% python3 -q
>>> import numpy as np
>>> from numpy import linalg as LA
>>> np.set_printoptions(suppress=True, linewidth=200)
>>> X = np.load("test5.npy")
>>> print(X)
[[-0.39  1.71  0.41]
 [-0.3   1.8   0.4 ]
 [ 1.2   0.7  -2.2 ]]
>>> f = np.array([-5, -4, -3])
>>> other = X + np.outer(f, np.eye(3)[1])
>>> print(other)
[[-0.39 -3.29  0.41]
 [-0.3  -2.2   0.4 ]
 [ 1.2  -2.3  -2.2 ]]
>>> print(LA.matrix_rank(other - X))
1
>>> print(LA.matrix_rank(LA.inv(other) - LA.inv(X), tol=1e-8))
1
>>> F = np.loadtxt("m.csv", delimiter=",")
>>> print(F)
[[ 6.58  0.96  8.06  0.01]
 [ 2.82  0.17  2.96 -0.82]
 [ 1.81 -0.19  1.14 -2.03]
 [ 1.51  0.01  1.53 -0.82]
 [ 2.77  0.16  3.08 -0.39]
 [ 2.99  0.09  2.9  -1.21]
 [ 1.26  0.16  1.66  0.06]
 [ 7.01  0.45  7.38 -1.95]
 [ 4.06  0.54  4.67 -0.32]
 [ 5.2   0.79  6.36  0.03]
 [ 5.77  0.34  5.93 -1.95]
 [ 2.74  0.24  3.01 -0.8 ]
 [ 6.76  0.9   7.79 -0.83]
 [ 5.7   0.32  5.92 -2.02]
 [ 1.52 -0.1   1.21 -1.18]
 [ 6.86  0.54  7.64 -1.6 ]
 [ 1.59 -0.12  1.15 -1.21]
 [ 6.49  0.97  8.04  0.07]
 [ 4.39  0.12  4.34 -1.99]
 [ 0.08  0.01  0.01  0.03]
 [ 4.2   0.3   4.47 -1.24]
 [ 6.84  0.62  7.62 -1.58]]
>>> left, s, VT = LA.svd(F)
>>> print(s.round(2))
[32.6   4.2   0.25  0.22]
>>> print(np.argmax(s[:-1] / (s[1:] + 1e-6)) + 1)
2
>>> other = left[:, :2] @ np.diag(s[:2]) @ VT[:2]
>>> print(LA.matrix_rank(F, rtol=0.05))
2
>>> print(LA.matrix_rank(other))
2
>>> print(np.round(LA.norm(F - other) / LA.norm(F), 2))
0.01
>>> print(np.round(np.abs(F - other).max(), 2))
0.13
>>> other = np.c_[F[:, :3] @ np.array([[-1, 2, 2], [1, 1, 0], [4, -3, -1]]), np.array([1, -1, 1, 1, 2, 0, 2, 1, 0, 1, -2, -2, -1, -1, 1, 0, 1, -2, 2, 1, 0, -1])]
>>> print(other.round(2))
[[ 26.62 -10.06   5.1    1.  ]
 [  9.19  -3.07   2.68  -1.  ]
 [  2.56   0.01   2.48   1.  ]
 [  4.62  -1.56   1.49   1.  ]
 [  9.71  -3.54   2.46   2.  ]
 [  8.7   -2.63   3.08   0.  ]
 [  5.54  -2.3    0.86   2.  ]
 [ 22.96  -7.67   6.64   1.  ]
 [ 15.16  -5.35   3.45   0.  ]
 [ 21.03  -7.89   4.04   1.  ]
 [ 18.29  -5.91   5.61  -2.  ]
 [  9.54  -3.31   2.47  -2.  ]
 [ 25.3   -8.95   5.73  -1.  ]
 [ 18.3   -6.04   5.48  -1.  ]
 [  3.22  -0.69   1.83   1.  ]
 [ 24.24  -8.66   6.08   0.  ]
 [  2.89  -0.39   2.03   1.  ]
 [ 26.64 -10.17   4.94  -2.  ]
 [ 13.09  -4.12   4.44   2.  ]
 [ -0.03   0.14   0.15   1.  ]
 [ 13.98  -4.71   3.93   0.  ]
 [ 24.26  -8.56   6.06  -1.  ]]
>>> print(LA.matrix_rank(np.c_[F, other]))
5
>>> print(np.round(LA.norm(other - F @ LA.lstsq(F, other)[0], axis=0), 2) + 0)
[0.   0.   0.   5.27]
>>> print(np.round(LA.norm(LA.qr(F)[0].T @ other, axis=0) ** 2 / ((other ** 2).sum(axis=0) + 1e-12), 2))
[1.   1.   1.   0.23]
>>> P = F @ LA.solve(F.T @ F, F.T)
>>> print(np.round(np.diag(P), 2))
[0.23 0.04 0.31 0.14 0.38 0.11 0.11 0.28 0.2  0.16 0.15 0.09 0.44 0.14 0.06 0.28 0.18 0.26 0.15 0.07 0.05 0.18]
>>> print(np.allclose(P @ P, P))
True
>>> print(np.round(np.trace(P), 2))
4.0
>>> print(np.round(LA.eigvalsh(P), 2) + 0)
[0. 0. 0. 0. 0. 0. 0. 0. 0. 0. 0. 0. 0. 0. 0. 0. 0. 0. 1. 1. 1. 1.]
>>> print(F.reshape(2, -1))
[[ 6.58  0.96  8.06  0.01  2.82  0.17  2.96 -0.82  1.81 -0.19  1.14 -2.03  1.51  0.01  1.53 -0.82  2.77  0.16  3.08 -0.39  2.99  0.09  2.9  -1.21  1.26  0.16  1.66  0.06  7.01  0.45  7.38 -1.95
   4.06  0.54  4.67 -0.32  5.2   0.79  6.36  0.03  5.77  0.34  5.93 -1.95]
 [ 2.74  0.24  3.01 -0.8   6.76  0.9   7.79 -0.83  5.7   0.32  5.92 -2.02  1.52 -0.1   1.21 -1.18  6.86  0.54  7.64 -1.6   1.59 -0.12  1.15 -1.21  6.49  0.97  8.04  0.07  4.39  0.12  4.34 -1.99
   0.08  0.01  0.01  0.03  4.2   0.3   4.47 -1.24  6.84  0.62  7.62 -1.58]]
>>> F.reshape(22, 5)
Traceback (most recent call last):
  File "<python-input-31>", line 1, in <module>
    F.reshape(22, 5)
    ~~~~~~~~~^^^^^^^
ValueError: cannot reshape array of size 88 into shape (22,5)
>>> print(F.ravel(order="F"))
[ 6.58  2.82  1.81  1.51  2.77  2.99  1.26  7.01  4.06  5.2   5.77  2.74  6.76  5.7   1.52  6.86  1.59  6.49  4.39  0.08  4.2   6.84  0.96  0.17 -0.19  0.01  0.16  0.09  0.16  0.45  0.54  0.79  0.34
  0.24  0.9   0.32 -0.1   0.54 -0.12  0.97  0.12  0.01  0.3   0.62  8.06  2.96  1.14  1.53  3.08  2.9   1.66  7.38  4.67  6.36  5.93  3.01  7.79  5.92  1.21  7.64  1.15  8.04  4.34  0.01  4.47  7.62
  0.01 -0.82 -2.03 -0.82 -0.39 -1.21  0.06 -1.95 -0.32  0.03 -1.95 -0.8  -0.83 -2.02 -1.18 -1.6  -1.21  0.07 -1.99  0.03 -1.24 -1.58]
>>> t3 = F.reshape(22, 2, -1)
>>> print(np.swapaxes(t3, 1, 2)[20])
[[ 4.2   4.47]
 [ 0.3  -1.24]]
>>> print(t3[:, 0])
[[ 6.58  0.96]
 [ 2.82  0.17]
 [ 1.81 -0.19]
 [ 1.51  0.01]
 [ 2.77  0.16]
 [ 2.99  0.09]
 [ 1.26  0.16]
 [ 7.01  0.45]
 [ 4.06  0.54]
 [ 5.2   0.79]
 [ 5.77  0.34]
 [ 2.74  0.24]
 [ 6.76  0.9 ]
 [ 5.7   0.32]
 [ 1.52 -0.1 ]
 [ 6.86  0.54]
 [ 1.59 -0.12]
 [ 6.49  0.97]
 [ 4.39  0.12]
 [ 0.08  0.01]
 [ 4.2   0.3 ]
 [ 6.84  0.62]]
>>> mat = np.array([[2.1, 0.0, 1.0, 0.3, 0.1],
...     [-0.9, 0.3, -0.4, -0.6, 0.9],
...     [-0.1, -1.1, -0.6, 2.0, -0.3],
...     [1.2, -1.6, -1.1, -0.6, -0.4],
...     [0.8, -0.1, -1.0, 0.6, -0.4]])
>>> rng = np.random.default_rng(628044)
>>> mat[3] = mat[4] + 0.1 * rng.normal(size=5)
>>> print(mat.round(2))
[[ 2.1   0.    1.    0.3   0.1 ]
 [-0.9   0.3  -0.4  -0.6   0.9 ]
 [-0.1  -1.1  -0.6   2.   -0.3 ]
 [ 0.87 -0.16 -1.04  0.57 -0.36]
 [ 0.8  -0.1  -1.    0.6  -0.4 ]]
>>> left, s, VT = LA.svd(X)
>>> print(s.round(2))
[2.62 2.58 0.06]
>>> other = left[:, :2] @ np.diag(s[:2]) @ VT[:2]
>>> print(round(float(LA.norm(X - other) / LA.norm(X)), 2))
0.02
>>> print(round(np.abs(X - other).max(), 2))
0.03
>>> print(LA.matrix_rank(X, rtol=0.05))
2
>>> labels = rng.permutation(5)
>>> other = mat[:, labels] * rng.choice([-1, 1], 5)
>>> print(other.round(2))
[[-2.1   0.    0.1   0.3  -1.  ]
 [ 0.9   0.3   0.9  -0.6   0.4 ]
 [ 0.1  -1.1  -0.3   2.    0.6 ]
 [-0.87 -0.16 -0.36  0.57  1.04]
 [-0.8  -0.1  -0.4   0.6   1.  ]]
>>> left, _, VT = LA.svd(mat.T @ other)
>>> print(np.round(LA.lstsq(mat, other)[0], 2) + 0)
[[-1.  0.  0.  0.  0.]
 [ 0.  1.  0.  0.  0.]
 [ 0.  0.  0.  0. -1.]
 [ 0.  0.  0.  1.  0.]
 [ 0.  0.  1.  0.  0.]]
>>> print(np.round(left @ VT, 2) + 0)
[[-1.  0.  0.  0.  0.]
 [ 0.  1.  0.  0.  0.]
 [ 0.  0.  0.  0. -1.]
 [ 0.  0.  0.  1.  0.]
 [ 0.  0.  1.  0.  0.]]
>>> Z = 3 * np.array([[-0.2, -0.1, 1.4, 0.3, 0.7],
...     [-0.1, -0.6, -1.5, 0.1, 0.2],
...     [0.7, -1.8, -1.4, 1.2, 0.7]])
>>> labels = rng.integers(0, 3, 30)
>>> data = Z[labels] + rng.normal(size=(30, 5))
>>> print(data.round(2))
[[ 1.15 -5.95 -4.56  4.85  3.5 ]
 [-0.94 -2.91 -4.86  0.17 -0.83]
 [-0.37 -2.23 -6.18  0.99  1.48]
 [-1.39  0.64  3.1   1.8   1.71]
 [ 2.32 -4.65 -4.26  2.19  2.1 ]
 [ 1.88 -6.11 -4.62  3.04  0.55]
 [-0.58 -0.8  -3.35  0.41 -0.82]
 [ 2.48 -5.21 -4.45  4.5   2.4 ]
 [ 2.47 -4.18 -3.73  2.53  2.5 ]
 [-2.11  0.54  5.19 -1.67  2.42]
 [ 0.17 -0.68  4.89 -0.48  2.01]
 [-0.37 -1.96 -4.7  -1.37  2.22]
 [ 1.89  1.08  4.29  1.38  0.84]
 [-1.25 -0.97 -6.11 -0.95 -0.48]
 [-1.96  0.02  4.08  0.6   1.82]
 [ 3.3  -6.79 -4.62  3.8   2.9 ]
 [ 1.98 -5.83 -5.93  4.01  3.52]
 [ 0.05  0.86  4.16 -0.13  0.1 ]
 [-2.53 -1.48  5.21  0.77  2.96]
 [-1.22 -1.69  5.38  1.3   2.36]
 [ 2.37 -5.89 -4.83  4.66  3.33]
 [-0.22 -2.43 -5.23  1.43  0.98]
 [ 0.85  0.33  1.04 -0.97  2.01]
 [-2.3  -1.12  5.39  0.31  2.54]
 [ 1.21 -7.69 -3.17  3.88  3.42]
 [ 1.29 -5.37 -3.17  3.42  2.76]
 [ 0.76 -0.37  3.57  2.57  0.98]
 [ 1.42 -5.67 -2.96  2.84  1.18]
 [ 2.46 -5.4  -2.46  0.93  2.3 ]
 [ 0.97 -1.02 -2.57 -1.65  0.89]]
>>> P = data @ LA.solve(data.T @ data, data.T)
>>> print(np.round(np.diag(P), 2))
[0.18 0.22 0.19 0.2  0.08 0.23 0.07 0.13 0.1  0.22 0.16 0.29 0.21 0.18 0.12 0.15 0.16 0.05 0.24 0.16 0.15 0.11 0.2  0.2  0.18 0.07 0.14 0.16 0.26 0.17]
>>> print(np.allclose(P @ P, P))
True
